% python3 -q
>>> import numpy as np
>>> np.set_printoptions(suppress=True, linewidth=160)
>>> J = np.array([[-1, -3, -2], [-2, -6, -1], [-1, -3, -2]])
>>> np.allclose(J, J.T)
False
>>> round(float(np.abs(np.linalg.eigvals(J)).max()), 3)
7.854
>>> np.linalg.matrix_power(J, 4)
array([[ 567, 1701,  486],
       [ 918, 2754,  783],
       [ 567, 1701,  486]])
>>> (J - J.T) / 2
array([[ 0. , -0.5, -0.5],
       [ 0.5,  0. ,  1. ],
       [ 0.5, -1. ,  0. ]])
>>> np.trace(J)
np.int64(-9)
>>> J @ J
array([[ 9, 27,  9],
       [15, 45, 12],
       [ 9, 27,  9]])
>>> (J + J.T) / 2
array([[-1. , -2.5, -1.5],
       [-2.5, -6. , -2. ],
       [-1.5, -2. , -2. ]])
>>> round(np.linalg.norm(J, 2) / np.linalg.norm(J), 3)
np.float64(0.98)
>>> np.linalg.cond(J) > 100
np.True_
>>> np.argsort(-np.linalg.norm(J, axis=0).round(6), kind="stable")[:3]
array([1, 2, 0])
>>> rank = np.linalg.matrix_rank(J)
>>> rank
np.int64(2)
>>> null = np.linalg.svd(J)[2][rank:].T
>>> np.round(null @ null.T, 3) + 0
array([[ 0.9, -0.3,  0. ],
       [-0.3,  0.1,  0. ],
       [ 0. ,  0. ,  0. ]])
>>> [int(np.linalg.matrix_rank(np.delete(J, i, axis=0))) for i in range(3)]
[2, 1, 2]
>>> U, sigma, Vh = np.linalg.svd(J, full_matrices=False)
>>> round(np.sqrt((sigma ** 2).sum()), 3), np.round(np.linalg.norm(J), 3)
(np.float64(8.307), np.float64(8.307))
>>> U.shape, sigma.shape, Vh.shape
((3, 3), (3,), (3, 3))
>>> np.round(U.T @ U, 3) + 0
array([[1., 0., 0.],
       [0., 1., 0.],
       [0., 0., 1.]])
>>> W0 = np.load("a.npy")
>>> W0.round(3)
array([[0.103, 0.267, 0.144],
       [0.267, 0.695, 0.374],
       [0.144, 0.374, 0.202]])
>>> rank = np.linalg.matrix_rank(W0)
>>> rank
np.int64(1)
>>> null = np.linalg.svd(W0)[2][rank:].T
>>> [int(np.linalg.matrix_rank(W0[:i])) for i in range(1, len(W0) + 1)]
[1, 1, 1]
>>> [int(np.linalg.matrix_rank(W0[:, :j + 1])) for j in range(3)]
[1, 1, 1]
>>> np.linalg.matrix_rank(W0.T @ W0), np.linalg.matrix_rank(W0 @ W0.T)
(np.int64(1), np.int64(1))
>>> theta = np.radians(60)
>>> R = np.eye(3)
>>> R[0, 0] = R[2, 2] = np.cos(theta)
>>> R[0, 2], R[2, 0] = -np.sin(theta), np.sin(theta)
>>> R.round(3)
array([[ 0.5  ,  0.   , -0.866],
       [ 0.   ,  1.   ,  0.   ],
       [ 0.866,  0.   ,  0.5  ]])
>>> M2 = W0 @ R.T
>>> np.round(np.abs(M2 - W0).max(axis=0), 3)
array([0.458, 0.   , 0.044])
>>> np.allclose(np.linalg.norm(W0, axis=1), np.linalg.norm(M2, axis=1))
True
>>> ev, evecs = np.linalg.eigh(W0)
>>> np.abs(evecs[:, -1]).round(6).argmax()
np.int64(1)
>>> np.unique(ev.round(6) + 0, return_counts=True)[1]
array([2, 1])
>>> np.round(np.linalg.eigvalsh(W0 @ W0), 3) + 0
array([0., 0., 1.])
>>> ev.round(3) + 0
array([0., 0., 1.])
>>> np.round(np.linalg.svd(W0, compute_uv=False), 3) + 0
array([1., 0., 0.])
>>> U, sigma, Vh = np.linalg.svd(W0)
>>> evecs = Vh[:(sigma > 1e-8).sum()]
>>> rng = np.random.default_rng(5)
>>> x = W0[0] + 4 * W0[1] + rng.integers(2) * np.eye(3)[0]
>>> x.round(3)
array([2.173, 3.049, 1.642])
>>> np.linalg.matrix_rank(np.vstack([W0, x]))
np.int64(2)
>>> np.round(np.kron(np.eye(2, dtype=int), W0), 3)
array([[0.103, 0.267, 0.144, 0.   , 0.   , 0.   ],
       [0.267, 0.695, 0.374, 0.   , 0.   , 0.   ],
       [0.144, 0.374, 0.202, 0.   , 0.   , 0.   ],
       [0.   , 0.   , 0.   , 0.103, 0.267, 0.144],
       [0.   , 0.   , 0.   , 0.267, 0.695, 0.374],
       [0.   , 0.   , 0.   , 0.144, 0.374, 0.202]])
>>> np.round(np.linalg.eigvals(W0), 3) + 0
array([0., 1., 0.])
>>> np.round(np.poly(W0), 3) + 0
array([ 1., -1.,  0.,  0.])
>>> round(float(np.linalg.eigvals(W0).sum().real), 3)
1.0
>>> m1 = np.load("case1.npy")
>>> m1
array([[-2,  0,  0,  0],
       [ 0,  1,  0,  0],
       [ 0,  0,  2,  0],
       [ 0,  0,  0,  2]])
>>> np.linalg.lstsq(W0[:-1].T, W0[-1])[2]
np.int32(1)
>>> np.unique(W0.round(6), axis=0).shape
(3, 3)
>>> round(float(np.trace(np.linalg.pinv(W0) @ W0)), 3)
1.0
>>> np.abs(np.diag(np.linalg.qr(W0)[1])) > 1e-9
array([ True, False, False])
>>> mat = np.loadtxt("x.csv", delimiter=",")
>>> mat
array([[ 3.945,  3.759, -3.902],
       [ 1.004,  0.687, -0.715],
       [ 3.264,  2.804, -2.678],
       [ 3.854,  4.373, -4.019],
       [-2.922, -3.205,  2.981],
       [ 1.208,  1.147, -1.345],
       [ 2.635,  3.174, -2.395],
       [-3.601, -3.714,  3.95 ],
       [-0.606, -0.466,  0.508],
       [ 1.437,  1.071, -1.392],
       [-0.548, -0.496,  0.21 ],
       [ 2.568,  2.337, -2.643],
       [-2.516, -2.327,  2.295],
       [-0.709, -0.912,  0.738],
       [-0.582, -0.149,  0.262],
       [ 1.419,  1.968, -1.712],
       [-1.5  , -0.726,  0.822],
       [ 1.814,  1.891, -1.954],
       [-0.399, -1.156,  1.104],
       [ 3.903,  3.151, -3.711],
       [-0.021, -0.124,  0.56 ],
       [ 1.139,  0.553, -0.948],
       [-3.321, -3.104,  3.665],
       [-3.916, -3.863,  3.293],
       [-0.75 , -0.398,  0.591]])
>>> U, sigma, Vh = np.linalg.svd(mat, full_matrices=False)
>>> np.allclose(U * sigma @ Vh, mat)
True
>>> (sigma > 1e-8).sum()
np.int64(3)
>>> Xs = mat - mat.mean(axis=0)
>>> evecs = np.linalg.svd(Xs)[2][:1]
>>> M2 = Xs - Xs @ evecs.T @ evecs
>>> np.linalg.norm(M2, axis=1).round(6).argmax()
np.int64(18)
>>> np.round(np.cov(Xs @ evecs.T, rowvar=False), 3)
np.float64(16.688)
>>> np.round(M2.std(axis=0), 3)
array([0.22 , 0.216, 0.177])
>>> np.round((Xs @ evecs.T).std(axis=0), 3)
array([4.003])
>>> X = np.array([[-1, -1, -3, 1], [-3, 0, 3, -3], [-1, 3, -2, 1]])
>>> X[1] = X[2]
>>> X
array([[-1, -1, -3,  1],
       [-1,  3, -2,  1],
       [-1,  3, -2,  1]])
>>> C2 = X.T @ X
>>> np.diag(C2)
array([ 3, 19, 17,  3])
>>> np.allclose(C2, C2.T)
True
>>> (X @ X.T).shape
(3, 3)
>>> np.linalg.matrix_rank(C2)
np.int64(2)
>>> U, sigma, Vh = np.linalg.svd(X)
>>> np.argmax(sigma[:-1] / (sigma[1:] + 1e-6)) + 1
np.int64(2)
>>> sigma.round(3) + 0
array([5.696, 3.091, 0.   ])
>>> M2 = U[:, :2] @ np.diag(sigma[:2]) @ Vh[:2]
>>> np.round(np.linalg.norm(X - M2) / np.linalg.norm(X), 3)
np.float64(0.0)
>>> np.round(np.abs(X - M2).max(), 3)
np.float64(0.0)
>>> np.round(np.linalg.norm(X - M2, 2), 3), round(float(sigma[2]), 3)
(np.float64(0.0), 0.0)
>>> np.linalg.matrix_rank(M2)
np.int64(2)
>>> M2.round(3)
array([[-1., -1., -3.,  1.],
       [-1.,  3., -2.,  1.],
       [-1.,  3., -2.,  1.]])
>>> arr = np.load("run13.npy")
>>> arr
array([[ 31.224,  34.695,  28.14 ],
       [ 23.562,  26.912,  21.501],
       [ 21.121,  24.433,  19.331],
       [ 14.853,  18.055,  13.607],
       [  2.763,   5.286,   1.58 ],
       [  1.622,   3.845,   0.376],
       [  0.524,   2.036,  -0.593],
       [  0.004,   0.03 ,  -0.021],
       [ -0.179,  -1.199,   0.97 ],
       [ -0.185,  -1.237,   1.002],
       [ -7.419, -17.963,  10.62 ],
       [ -8.363, -19.641,  11.227],
       [ -8.668, -20.176,  11.413],
       [ -9.539, -21.687,  11.919],
       [-18.059, -35.617,  15.601],
       [-46.577, -77.872,  21.099],
       [-53.531, -87.723,  21.704]])
>>> M2 = np.c_[arr[:, :1] @ np.array([[3]]), np.array([-4, -4, -6, -2, 7, -7, -8, -3, -3, 3, -5, -5, -7, 7, -7, -9, 9])]
>>> M2.round(3)
array([[  93.672,   -4.   ],
       [  70.686,   -4.   ],
       [  63.363,   -6.   ],
       [  44.559,   -2.   ],
       [   8.289,    7.   ],
       [   4.866,   -7.   ],
       [   1.572,   -8.   ],
       [   0.012,   -3.   ],
       [  -0.537,   -3.   ],
       [  -0.555,    3.   ],
       [ -22.257,   -5.   ],
       [ -25.089,   -5.   ],
       [ -26.004,   -7.   ],
       [ -28.617,    7.   ],
       [ -54.177,   -7.   ],
       [-139.731,   -9.   ],
       [-160.593,    9.   ]])
>>> np.round(np.linalg.norm(M2 - arr @ np.linalg.lstsq(arr, M2)[0], axis=0), 3) + 0
array([ 0.   , 22.477])
>>> np.round(np.linalg.lstsq(arr, M2[:, 0])[0], 3) + 0
array([3., 0., 0.])
>>> np.linalg.matrix_rank(M2)
np.int64(2)
>>> hat = arr @ np.linalg.solve(arr.T @ arr, arr.T)
>>> round(np.trace(hat), 3)
np.float64(3.0)
>>> np.allclose(hat @ hat, hat)
True
>>> np.round(hat @ arr[:, 1], 3)
array([ 34.695,  26.912,  24.433,  18.055,   5.286,   3.845,   2.036,   0.03 ,  -1.199,  -1.237, -17.963, -19.641, -20.176, -21.687, -35.617, -77.872, -87.723])
>>> data = np.load("test19.npy")
>>> data
array([[ 9, -3],
       [ 8, -1]])
>>> def softmax(z):
...     e = np.exp(z - z.max(axis=-1, keepdims=True))
...     return e / e.sum(axis=-1, keepdims=True)
... 
>>> np.round(softmax(m1[1]), 3)
array([0.175, 0.475, 0.175, 0.175])
>>> np.round(softmax(m1).sum(axis=1), 3)
array([1., 1., 1., 1.])
>>> att = m1 @ m1.T / np.sqrt(4)
>>> np.round(softmax(att)[1] @ m1, 3)
array([-0.43 ,  0.355,  0.43 ,  0.43 ])
>>> softmax(att).round(6).argmax(axis=1)
array([0, 1, 2, 3])
>>> np.round(np.linalg.det(data.T), 3)
np.float64(15.0)
>>> np.einsum("ii->", data)
np.int64(8)
>>> E = np.loadtxt("arr.csv", delimiter=",")
>>> E.round(3)
array([[ 0.331,  0.21 , -0.421],
       [ 0.21 ,  0.134, -0.268],
       [-0.421, -0.268,  0.536]])
>>> np.flatnonzero(np.linalg.matrix_power((m1 != 0) + (m1.T != 0) + np.eye(4), 4)[2])
array([2])
>>> (np.linalg.matrix_power((m1 != 0) + (m1.T != 0) + np.eye(4), 4) > 0).astype(int)
array([[1, 0, 0, 0],
       [0, 1, 0, 0],
       [0, 0, 1, 0],
       [0, 0, 0, 1]])
>>> np.round(np.sort(np.linalg.eigvals(m1).real), 3)
array([-2.,  1.,  2.,  2.])
>>> np.linalg.lstsq(E[:-1].T, E[-1])[2]
np.int32(1)
>>> np.unique(E.round(6), axis=0).shape
(3, 3)
>>> np.allclose(E[:-1].T @ np.linalg.lstsq(E[:-1].T, E[-1])[0], E[-1])
True
>>> ev, evecs = np.linalg.eigh(E)
>>> (ev > 1e-8).sum(), (ev < -1e-8).sum()
(np.int64(1), np.int64(0))
>>> np.round(evecs.T @ evecs, 3) + 0
array([[1., 0., 0.],
       [0., 1., 0.],
       [0., 0., 1.]])
>>> np.unique(ev.round(6) + 0, return_counts=True)[1]
array([2, 1])
>>> np.abs(evecs[:, -1]).round(6).argmax()
np.int64(2)
>>> ev.round(3) + 0
array([0., 0., 1.])
>>> M2 = np.array([[-4, 2], [0, 5], [0, 1]])
>>> np.round(np.einsum("ik,kj->ji", E, M2), 3)
array([[-1.322, -0.842,  1.683],
       [ 1.292,  0.822, -1.645]])
>>> np.vstack([E, M2.T]).shape
(5, 3)
>>> np.round(np.einsum("ij->j", E), 3)
array([ 0.12 ,  0.077, -0.153])
>>> U, sigma, Vh = np.linalg.svd(E)
>>> evecs = Vh[:(sigma > 1e-8).sum()]
>>> x = E[1] + 4 * E[2] + rng.integers(2) * np.eye(3)[0]
>>> x.round(3)
array([-0.473, -0.937,  1.874])
>>> np.linalg.matrix_rank(np.vstack([E, x]))
np.int64(2)
